$ python -q
>>> import numpy as np
>>> from numpy import linalg as LA
>>> np.set_printoptions(precision=1, suppress=True, linewidth=200)
>>> tidy = lambda a: np.round(a, 1) + 0
>>> J = np.load("arr.npy")
>>> J
array([[1, 0],
       [8, 1]])
>>> left, sigma, Vh = LA.svd(J)
>>> tidy(sigma)
array([8.1, 0.1])
>>> B = left[:, :1] @ np.diag(sigma[:1]) @ Vh[:1]
>>> tidy(LA.norm(J - B, 2)), tidy(sigma[1])
(np.float64(0.1), np.float64(0.1))
>>> tidy(np.abs(J - B).max())
np.float64(0.1)
>>> LA.matrix_rank(B)
np.int64(1)
>>> evals, V = LA.eig(J)
>>> tidy(np.sort(LA.eigvals(J.T)))
array([1., 1.])
>>> tidy(np.sort(LA.eigvals(J @ J)))
array([1., 1.])
>>> np.prod(evals)
np.float64(1.0)
>>> B = J / LA.norm(J, axis=1, keepdims=True)
>>> G = B @ B.T
>>> tidy(G[1])
array([1., 1.])
>>> tidy(LA.norm(B, axis=1))
array([1., 1.])
>>> (np.abs(G) > 0.9).astype(int)
array([[1, 1],
       [1, 1]])
>>> tidy(np.degrees(np.arccos(np.clip(G[1, 0], -1, 1))))
np.float64(7.1)
>>> tidy(G)
array([[1., 1.],
       [1., 1.]])
>>> LA.matrix_rank(J - J[0, 0] * np.eye(2))
np.int64(1)
>>> [int(LA.matrix_rank(LA.matrix_power(J, p))) for p in range(1, 3)]
[2, 2]
>>> np.prod(np.diag(J)), tidy(LA.det(J))
(np.int64(1), np.float64(1.0))
>>> E = np.load("test7.npy")
>>> E
array([[ 0, -2,  1],
       [ 0,  0, -2],
       [ 0,  0,  0]])
>>> tidy(np.trace(LA.pinv(E) @ E))
np.float64(2.0)
>>> np.allclose(E[:-1].T @ LA.lstsq(E[:-1].T, E[-1])[0], E[-1])
True
>>> np.unique(E.round(6), axis=0).shape
(3, 3)
>>> arr = np.load("out17.npy")
>>> arr
array([[2, 0, 0, 0],
       [2, 0, 0, 0],
       [2, 2, 0, 0],
       [0, 1, 1, 1]])
>>> P = np.triu(np.array([[3, -6, -9, 8], [8, 4, 1, -4], [2, 2, 4, 0], [2, -6, 5, -6]]), 1) + np.eye(4)
>>> B = P @ arr @ LA.inv(P)
>>> tidy(np.poly(B))
array([ 1., -3.,  2.,  0.,  0.])
>>> tidy(LA.det(B))
np.float64(0.0)
>>> np.trace(B), np.trace(arr)
(np.float64(3.0), np.int64(3))
>>> m1 = np.load("run5.npy")
>>> m1
array([[-1,  0,  1,  2,  3,  4],
       [ 5,  6,  7,  8,  9, 10],
       [11, 12, 13, 14, 15, 16],
       [17, 18, 19, 20, 21, 22]])
>>> left, sigma, Vh = LA.svd(m1)
>>> tidy(sigma)
array([61.4,  4.5,  0. ,  0. ])
>>> np.argmax(sigma[:-1] / (sigma[1:] + 1e-6)) + 1
np.int64(2)
>>> B = left[:, :2] @ np.diag(sigma[:2]) @ Vh[:2]
>>> tidy(LA.norm(m1 - B, 2)), tidy(sigma[2])
(np.float64(0.0), np.float64(0.0))
>>> tidy(np.abs(m1 - B).max())
np.float64(0.0)
>>> W0 = np.load("m.npy")
>>> W0
array([[0, 0, 0, 0],
       [0, 0, 1, 0],
       [0, 1, 0, 0],
       [0, 0, 0, 0]])
>>> np.poly(W0)
array([ 1.,  0., -1.,  0.,  0.])
>>> np.kron(np.eye(2, dtype=int), W0)
array([[0, 0, 0, 0, 0, 0, 0, 0],
       [0, 0, 1, 0, 0, 0, 0, 0],
       [0, 1, 0, 0, 0, 0, 0, 0],
       [0, 0, 0, 0, 0, 0, 0, 0],
       [0, 0, 0, 0, 0, 0, 0, 0],
       [0, 0, 0, 0, 0, 0, 1, 0],
       [0, 0, 0, 0, 0, 1, 0, 0],
       [0, 0, 0, 0, 0, 0, 0, 0]])
>>> np.einsum("ii->", W0)
np.int64(0)
>>> tidy(LA.det(2 * W0)), tidy(LA.det(W0))
(np.float64(0.0), np.float64(0.0))
>>> tidy(LA.eigvals(W0))
array([ 1., -1.,  0.,  0.])
>>> np.einsum("ij,ji->", W0, W0)
np.int64(2)
